% python3 -q
>>> import numpy as np
>>> import numpy.linalg as la
>>> np.set_printoptions(precision=2, suppress=True, linewidth=140)
>>> m1 = np.loadtxt("layer10.csv", delimiter=",")
>>> m1
array([[ 4.9 , -0.87,  4.02,  4.06,  0.12],
       [ 5.15, -0.92,  4.12,  4.1 , -0.07],
       [ 4.88, -1.1 ,  4.  ,  3.99, -0.13],
       [ 1.9 ,  0.09,  4.19,  4.18,  0.09],
       [ 2.01, -0.02,  3.81,  4.  ,  0.11],
       [ 1.98,  0.02,  4.05,  3.86, -0.08],
       [-3.85, -2.05,  4.12,  0.97,  1.02],
       [-3.99, -2.1 ,  4.  ,  1.07,  1.06],
       [-4.14, -2.  ,  4.02,  1.13,  1.09]])
>>> w1 = np.array([[2, 2, 3], [0, 0, 3], [2, 3, 2], [2, 0, 3], [3, 0, 1]])
>>> b = np.array([-6, 4, -9])
>>> act = np.maximum(m1 @ w1 + b, 0)
>>> (act > 0).mean(axis=0)
array([0.67, 1.  , 0.67])
>>> (act > 0).astype(int)
array([[1, 1, 1],
       [1, 1, 1],
       [1, 1, 1],
       [1, 1, 1],
       [1, 1, 1],
       [1, 1, 1],
       [0, 1, 0],
       [0, 1, 0],
       [0, 1, 0]])
>>> cent = np.array([[1, 0, 0], [2, 1, 1], [0, 0, 1]])
>>> (act @ cent).round(6).argmax(axis=1)
array([0, 0, 0, 0, 0, 0, 0, 0, 0])
>>> proj = m1 @ la.solve(m1.T @ m1, m1.T)
>>> np.allclose(proj @ proj, proj)
True
>>> np.round(la.eigvalsh(proj), 2) + 0
array([0., 0., 0., 0., 1., 1., 1., 1., 1.])
>>> np.diag(proj)
array([0.75, 0.39, 0.81, 0.42, 0.58, 0.67, 0.59, 0.4 , 0.4 ])
>>> Q, Rm = la.qr(m1)
>>> np.round(Q.T @ Q, 2) + 0
array([[1., 0., 0., 0., 0.],
       [0., 1., 0., 0., 0.],
       [0., 0., 1., 0., 0.],
       [0., 0., 0., 1., 0.],
       [0., 0., 0., 0., 1.]])
>>> Q.shape, Rm.shape
((9, 5), (5, 5))
>>> B = np.c_[m1[:, :4] @ np.array([[0, 2, 2, 1], [1, 2, 2, 3], [0, 1, 1, 1], [0, 3, 0, 3]]), np.array([-1, -3, -1, 1, 2, 1, 0, 0, -2])]
>>> B
array([[-0.87, 24.26, 12.08, 18.49, -1.  ],
       [-0.92, 24.88, 12.58, 18.81, -3.  ],
       [-1.1 , 23.53, 11.56, 17.55, -1.  ],
       [ 0.09, 20.71,  8.17, 18.9 ,  1.  ],
       [-0.02, 19.79,  7.79, 17.76,  2.  ],
       [ 0.02, 19.63,  8.05, 17.67,  1.  ],
       [-2.05, -4.77, -7.68, -2.97,  0.  ],
       [-2.1 , -4.97, -8.18, -3.08,  0.  ],
       [-2.  , -4.87, -8.26, -2.73, -2.  ]])
>>> la.matrix_rank(np.c_[m1, B])
np.int64(6)
>>> la.matrix_rank(B)
np.int64(5)
>>> np.round(la.lstsq(m1, B[:, 0])[0], 2) + 0
array([0., 1., 0., 0., 0.])
>>> x = np.array([-9, -2, 5, -1, -2])
>>> target = m1 @ x
>>> target
array([-26.56, -27.87, -25.45,  -0.69,  -3.22,  -1.31,  56.34,  56.92,  58.05])
>>> rng = np.random.default_rng(5545)
>>> target = target + 0.3 * rng.normal(size=9)
>>> target
array([-26.86, -27.79, -25.52,  -0.35,  -3.18,  -1.09,  56.69,  57.15,  58.46])
>>> b, *_ = la.lstsq(m1, target)
>>> np.round(m1.T @ (target - m1 @ b), 2) + 0
array([0., 0., 0., 0., 0.])
>>> b.round()
array([-9., -2.,  5., -1., -3.])
>>> E = np.loadtxt("a.csv", delimiter=",")
>>> E
array([[ 3.,  0., -5., -1.,  3.,  1.],
       [-1.,  4., -1., -2.,  1.,  0.],
       [ 0.,  0.,  0.,  0.,  0.,  0.],
       [ 2., -2.,  0.,  0.,  0.,  0.],
       [ 2., -2.,  0.,  0.,  0.,  0.],
       [-1.,  1.,  0.,  0.,  2., -3.],
       [ 0.,  0.,  0.,  0.,  0.,  0.],
       [ 0.,  0.,  0.,  0.,  0.,  0.],
       [ 4., -2.,  1.,  0.,  1.,  0.],
       [ 2.,  1., -4., -2.,  1.,  3.],
       [ 2., -2.,  0.,  0.,  0.,  0.],
       [ 2.,  0.,  1.,  0.,  1.,  0.],
       [ 0.,  0.,  0.,  0.,  0.,  0.],
       [ 0.,  0.,  0.,  0.,  0.,  0.],
       [ 1., -1., -2., -1.,  0.,  2.],
       [ 1., -1., -2., -1.,  0.,  2.],
       [ 3.,  0., -2., -1.,  1.,  1.],
       [-1.,  1., -1., -2.,  0.,  1.],
       [ 0.,  0.,  0.,  0.,  0.,  0.],
       [-2.,  2.,  1., -1.,  0., -1.],
       [ 2., -2.,  0.,  0.,  0.,  0.],
       [ 4., -1., -3.,  0.,  3., -1.],
       [ 1., -1., -1.,  1.,  2., -2.]])
>>> # rows 3 and 4 are equal
>>> B = E + rng.integers(-2, 3, (23, 5)) @ rng.integers(-2, 3, (5, 6))
>>> B
array([[  9.,   4., -10.,   7.,   3.,   1.],
       [  2.,   0.,   5.,  -6.,  -7.,  -5.],
       [  3.,   3.,  -3.,   0.,   0.,   3.],
       [  3.,  -6.,  -8.,  10.,   2.,  -1.],
       [ -2.,  -2.,   5.,  -2.,   2.,  -4.],
       [ -3.,  -1.,  -2.,   0.,   6.,  -9.],
       [  1.,   8.,   1.,  -2.,   2.,   5.],
       [  4.,   4.,  -5.,   6.,   1.,   3.],
       [ 10.,  -3.,  -5.,   8.,  -3.,   4.],
       [  8.,  -1.,  -6.,   6.,  -4.,   0.],
       [ -1.,  -1.,   3.,  -2.,   3.,  -4.],
       [  0.,  -5.,   5.,   0.,  -2.,  -3.],
       [ -1.,  -5.,  -3.,   6.,   1.,  -4.],
       [  2.,   5.,  -3.,   4.,   2.,   4.],
       [  0.,   0.,  -5.,  -1.,   3.,   4.],
       [ 12.,  -1.,  -7.,   5.,  -8.,   3.],
       [  9.,   8.,  -2.,  -5.,  -1.,   5.],
       [  7.,  -5.,  -4.,   6.,  -8.,  -5.],
       [ -1.,  -5.,  -2.,   4.,   0.,  -3.],
       [  2.,  -4.,   4.,   3.,  -7., -10.],
       [  4.,   1.,   1.,   0.,  -1.,   1.],
       [  2.,   7.,   0.,  -6.,   7.,   3.],
       [  0.,  -7.,   5.,  -3.,  -3.,  -8.]])
>>> la.matrix_rank(B - E, tol=1e-8)
np.int64(5)
>>> B - E
array([[ 6.,  4., -5.,  8.,  0.,  0.],
       [ 3., -4.,  6., -4., -8., -5.],
       [ 3.,  3., -3.,  0.,  0.,  3.],
       [ 1., -4., -8., 10.,  2., -1.],
       [-4.,  0.,  5., -2.,  2., -4.],
       [-2., -2., -2.,  0.,  4., -6.],
       [ 1.,  8.,  1., -2.,  2.,  5.],
       [ 4.,  4., -5.,  6.,  1.,  3.],
       [ 6., -1., -6.,  8., -4.,  4.],
       [ 6., -2., -2.,  8., -5., -3.],
       [-3.,  1.,  3., -2.,  3., -4.],
       [-2., -5.,  4.,  0., -3., -3.],
       [-1., -5., -3.,  6.,  1., -4.],
       [ 2.,  5., -3.,  4.,  2.,  4.],
       [-1.,  1., -3.,  0.,  3.,  2.],
       [11.,  0., -5.,  6., -8.,  1.],
       [ 6.,  8.,  0., -4., -2.,  4.],
       [ 8., -6., -3.,  8., -8., -6.],
       [-1., -5., -2.,  4.,  0., -3.],
       [ 4., -6.,  3.,  4., -7., -9.],
       [ 2.,  3.,  1.,  0., -1.,  1.],
       [-2.,  8.,  3., -6.,  4.,  4.],
       [-1., -6.,  6., -4., -5., -6.]])
>>> np.abs(B - E).sum(axis=1)
array([23., 30., 12., 26., 17., 16., 19., 23., 29., 26., 16., 17., 20., 20., 10., 31., 24., 39., 15., 33.,  8., 27., 28.])
>>> np.round(la.svd(B - E, compute_uv=False), 2) + 0
array([35.03, 30.23, 20.67,  9.6 ,  6.05,  0.  ])
